% ipython --no-banner

In [1]: import numpy as np

In [2]: np.set_printoptions(suppress=True, linewidth=200)

In [3]: rnd = lambda a: np.round(a, 1) + 0

In [4]: F = np.array([[5.8, 0.1, 19.1],
   ...:     [-7.9, 18.3, -1.6],
   ...:     [-5.9, -16.5, -9.7],
   ...:     [-12.3, 14.6, -5.9],
   ...:     [-14.6, 3.0, 13.3],
   ...:     [-14.8, 13.0, -3.5],
   ...:     [-15.0, 1.2, 13.2],
   ...:     [-2.5, -1.9, 19.8],
   ...:     [-17.8, 8.5, -3.1],
   ...:     [18.0, 8.1, 3.2],
   ...:     [-17.4, -1.6, -9.8],
   ...:     [15.8, -1.6, -12.2],
   ...:     [6.3, 0.9, 19.0],
   ...:     [19.5, -2.5, -3.5],
   ...:     [6.4, 11.5, -15.0],
   ...:     [-8.6, 7.9, 16.2],
   ...:     [-15.4, -8.2, 9.7],
   ...:     [0.9, 17.7, -9.3],
   ...:     [-10.4, -12.1, -12.1]])

In [5]: cen = F - F.mean(axis=0)

In [6]: U, sig, VT = np.linalg.svd(cen, full_matrices=False)

In [7]: rnd(sig ** 2 / (sig ** 2).sum())
Out[7]: array([0.4, 0.4, 0.2])

In [8]: rnd(cen.mean(axis=0))
Out[8]: array([0., 0., 0.])

In [9]: np.abs(U[:, 0]).argmax()
Out[9]: np.int64(11)

In [10]: rnd(sig)
Out[10]: array([53.7, 50.7, 40.7])

In [11]: rnd(VT[0] * np.sign(VT[0, np.abs(VT[0]).argmax()]))
Out[11]: array([ 0.8,  0.1, -0.6])

In [12]: print(rnd((sig ** 2).sum() ** 2 / (sig ** 4).sum()))
2.9

In [13]: print(rnd(np.abs(VT[-1])))
[0.  1.  0.2]

In [14]: np.searchsorted(np.cumsum(sig ** 2) / (sig ** 2).sum(), 0.9) + 1
Out[14]: np.int64(3)

In [15]: print(np.abs(VT[0]).argmax())
0

In [16]: (np.sign(U[:, 0]) == np.sign(U[0, 0])).astype(int)
Out[16]: array([1, 1, 0, 1, 1, 1, 1, 1, 1, 0, 1, 0, 1, 0, 0, 1, 1, 0, 0])

In [17]: print(np.linalg.matrix_rank(cen))
3

In [18]: U, sig, VT = np.linalg.svd(F, full_matrices=False)

In [19]: print(rnd(np.sqrt((sig ** 2).sum())), rnd(np.linalg.norm(F)))
87.2 87.2

In [20]: print(rnd(sig))
[56.5 51.  42.5]

In [21]: rnd(np.cumsum(sig ** 2) / np.sum(sig ** 2))
Out[21]: array([0.4, 0.8, 1. ])

In [22]: U.shape, sig.shape, VT.shape
Out[22]: ((19, 3), (3,), (3, 3))

In [23]: (sig > 1e-8).sum()
Out[23]: np.int64(3)

In [24]: np.allclose(U * sig @ VT, F)
Out[24]: True

In [25]: arr = np.load("block1.npy")

In [26]: arr
Out[26]: 
array([[-3,  9,  3],
       [ 0,  0,  0],
       [ 0,  0,  0]])

In [27]: U, sig, VT = np.linalg.svd(arr)

In [28]: np.argmax(sig[:-1] / (sig[1:] + 1e-6)) + 1
Out[28]: np.int64(1)

In [29]: other = U[:, :1] @ np.diag(sig[:1]) @ VT[:1]

In [30]: rnd(np.linalg.norm(arr - other, 2)), sig[1]
Out[30]: (np.float64(0.0), np.float64(0.0))

In [31]: print(rnd(np.linalg.norm(arr - other) / np.linalg.norm(arr)))
0.0

In [32]: np.linalg.matrix_rank(arr, rtol=0.05)
Out[32]: np.int64(1)

In [33]: r = np.linalg.matrix_rank(arr)

In [34]: r
Out[34]: np.int64(1)

In [35]: ns = np.linalg.svd(arr)[2][r:].T

In [36]: rnd(ns @ ns.T)
Out[36]: 
array([[ 0.9,  0.3,  0.1],
       [ 0.3,  0.2, -0.3],
       [ 0.1, -0.3,  0.9]])

In [37]: [int(np.linalg.matrix_rank(arr[:i])) for i in range(1, len(arr) + 1)]
Out[37]: [1, 1, 1]

In [38]: np.linalg.matrix_rank(arr.T @ arr), np.linalg.matrix_rank(arr @ arr.T)
Out[38]: (np.int64(1), np.int64(1))

In [39]: np.linalg.matrix_rank(arr, rtol=0.1)
Out[39]: np.int64(1)

In [40]: print([round(float(x), 1) for x in np.linalg.svd(arr, compute_uv=False)[:3]])
[9.9, 0.0, 0.0]

In [41]: Z = np.array([[1, -3, -2], [2, 3, -2]])

In [42]: rng = np.random.default_rng(97)

In [43]: data = rng.normal(size=(20, 2)) @ Z + np.array([2, 0, 8])

In [44]: rnd(data)
Out[44]: 
array([[ 4.1,  4.3,  6.2],
       [-0.4, -1.7, 10.8],
       [-1.1,  1.1, 12.4],
       [-1.2, -2.6, 11.7],
       [ 0.3, -7. ,  8.6],
       [ 2.2, -4.6,  6.8],
       [-2. , -3.6, 12.5],
       [ 3.8,  1.3,  5.9],
       [ 1.8, -0.6,  8.1],
       [ 1.8,  0.8,  8.4],
       [ 2.6,  3.1,  7.9],
       [ 5.2, -1. ,  3.5],
       [-1.6,  4.2, 13.8],
       [ 2.4,  3.6,  8.3],
       [-1.6,  2.8, 13.4],
       [-1.4, -5.7, 11.2],
       [ 5.4, -0.9,  3.2],
       [ 0.4,  1.9, 10.6],
       [ 0.5, -0.7,  9.9],
       [ 4.3,  9.4,  7. ]])

In [45]: labels = data[:, 0] > np.median(data[:, 0])

In [46]: u = data[labels].mean(axis=0) - data[~labels].mean(axis=0)

In [47]: ((data - data.mean(axis=0)) @ u > 0).astype(int)
Out[47]: array([1, 0, 0, 0, 0, 1, 0, 1, 1, 1, 1, 1, 0, 1, 0, 0, 1, 0, 0, 1])

In [48]: rnd(u)
Out[48]: array([ 4.2,  2.7, -5. ])

In [49]: np.argsort(-np.abs(u).round(6), kind="stable")
Out[49]: array([2, 0, 1])

In [50]: (((data - data.mean(axis=0)) @ u > 0) == labels).mean()
Out[50]: np.float64(1.0)

In [51]: hat = data @ np.linalg.solve(data.T @ data, data.T)

In [52]: print(np.trace(hat))
3.0

In [53]: np.allclose(hat @ hat, hat)
Out[53]: True

In [54]: G = np.cov(data, rowvar=False)

In [55]: rnd(np.linalg.eigvalsh(G)[::-1])
Out[55]: array([17.7, 12.7,  0. ])

In [56]: rnd(np.corrcoef(data.T))
Out[56]: 
array([[ 1. ,  0.3, -1. ],
       [ 0.3,  1. , -0.1],
       [-1. , -0.1,  1. ]])

In [57]: rnd(np.corrcoef(data[:, 1], data[:, 2])[0, 1])
Out[57]: np.float64(-0.1)

In [58]: rnd(G)
Out[58]: 
array([[ 5.9,  3.1, -7.1],
       [ 3.1, 15.2, -0.7],
       [-7.1, -0.7,  9.3]])

In [59]: G.shape
Out[59]: (3, 3)

In [60]: U, sig, VT = np.linalg.svd(G)

In [61]: evecs = VT[:(sig > 1e-8).sum()]

In [62]: x = G[2] + -1 * G[0] + rng.integers(2) * np.eye(3)[2]

In [63]: rnd(x)
Out[63]: array([-13. ,  -3.8,  16.4])

In [64]: rnd(np.diag(evecs.T @ evecs))
Out[64]: array([0.4, 1. , 0.6])

In [65]: rnd(np.linalg.norm(x - evecs.T @ evecs @ x))
Out[65]: np.float64(0.0)

In [66]: Z = np.sign(np.array([[4, -4, 3], [-5, -5, -5], [-5, 2, 4]]))

In [67]: other = (np.tril(Z, -1) + np.eye(3)) @ (np.triu(Z, 1) + np.eye(3))

In [68]: evals = np.array([3, -3, -1])

In [69]: M = np.rint(other * evals @ np.linalg.inv(other)) + 0

In [70]: M
Out[70]: 
array([[  9.,   4.,   2.],
       [-12.,  -5.,  -4.],
       [-12.,  -4.,  -5.]])

In [71]: G = M.T @ M

In [72]: print(np.diag(G))
[369.  57.  45.]

In [73]: np.linalg.matrix_rank(G)
Out[73]: np.int64(3)

In [74]: (M @ M.T).shape
Out[74]: (3, 3)

In [75]: np.allclose(G, G.T)
Out[75]: True

In [76]: rnd(np.linalg.svd(M, compute_uv=False) ** 2)
Out[76]: array([468.3,   2.7,   0.1])

In [77]: rnd(np.linalg.eigvalsh(G)[::-1])
Out[77]: array([468.3,   2.7,   0.1])

In [78]: cen = data - data.mean(axis=0)

In [79]: evecs = np.linalg.svd(cen)[2][:1]

In [80]: other = cen - cen @ evecs.T @ evecs

In [81]: print(rnd(np.diag(evecs.T @ evecs)))
[0.2 0.5 0.2]

In [82]: rnd(np.linalg.norm(other) / np.linalg.norm(cen))
Out[82]: np.float64(0.6)

In [83]: np.linalg.norm(other, axis=1).round(6).argmax()
Out[83]: np.int64(12)
